% ipython --no-banner

In [1]: import numpy as np

In [2]: from numpy import linalg as LA

In [3]: np.set_printoptions(precision=3, suppress=True, linewidth=100)

In [4]: def rd(a):
   ...:     return np.round(a, 3) + 0
   ...: 

In [5]: M = np.load("test15.npy")

In [6]: print(M)
[[1.    0.9   0.81  0.729 0.656 0.59  0.531 0.478 0.43  0.387 0.349 0.314 0.282 0.254 0.229]
 [0.9   1.    0.9   0.81  0.729 0.656 0.59  0.531 0.478 0.43  0.387 0.349 0.314 0.282 0.254]
 [0.81  0.9   1.    0.9   0.81  0.729 0.656 0.59  0.531 0.478 0.43  0.387 0.349 0.314 0.282]
 [0.729 0.81  0.9   1.    0.9   0.81  0.729 0.656 0.59  0.531 0.478 0.43  0.387 0.349 0.314]
 [0.656 0.729 0.81  0.9   1.    0.9   0.81  0.729 0.656 0.59  0.531 0.478 0.43  0.387 0.349]
 [0.59  0.656 0.729 0.81  0.9   1.    0.9   0.81  0.729 0.656 0.59  0.531 0.478 0.43  0.387]
 [0.531 0.59  0.656 0.729 0.81  0.9   1.    0.9   0.81  0.729 0.656 0.59  0.531 0.478 0.43 ]
 [0.478 0.531 0.59  0.656 0.729 0.81  0.9   1.    0.9   0.81  0.729 0.656 0.59  0.531 0.478]
 [0.43  0.478 0.531 0.59  0.656 0.729 0.81  0.9   1.    0.9   0.81  0.729 0.656 0.59  0.531]
 [0.387 0.43  0.478 0.531 0.59  0.656 0.729 0.81  0.9   1.    0.9   0.81  0.729 0.656 0.59 ]
 [0.349 0.387 0.43  0.478 0.531 0.59  0.656 0.729 0.81  0.9   1.    0.9   0.81  0.729 0.656]
 [0.314 0.349 0.387 0.43  0.478 0.531 0.59  0.656 0.729 0.81  0.9   1.    0.9   0.81  0.729]
 [0.282 0.314 0.349 0.387 0.43  0.478 0.531 0.59  0.656 0.729 0.81  0.9   1.    0.9   0.81 ]
 [0.254 0.282 0.314 0.349 0.387 0.43  0.478 0.531 0.59  0.656 0.729 0.81  0.9   1.    0.9  ]
 [0.229 0.254 0.282 0.314 0.349 0.387 0.43  0.478 0.531 0.59  0.656 0.729 0.81  0.9   1.   ]]

In [7]: T = np.stack([M, 2 * M, M[::-1]])

In [8]: print(T.shape)
(3, 15, 15)

In [9]: print(LA.matrix_rank(T.reshape(3, -1)))
2

In [10]: print(rd(LA.det(T)))
[0. 0. 0.]

In [11]: print((T @ M.T).shape)
(3, 15, 15)

In [12]: print(rd(np.einsum("bij,cij->bc", T, T)))
[[ 99.886 199.773  84.776]
 [199.773 399.545 169.553]
 [ 84.776 169.553  99.886]]
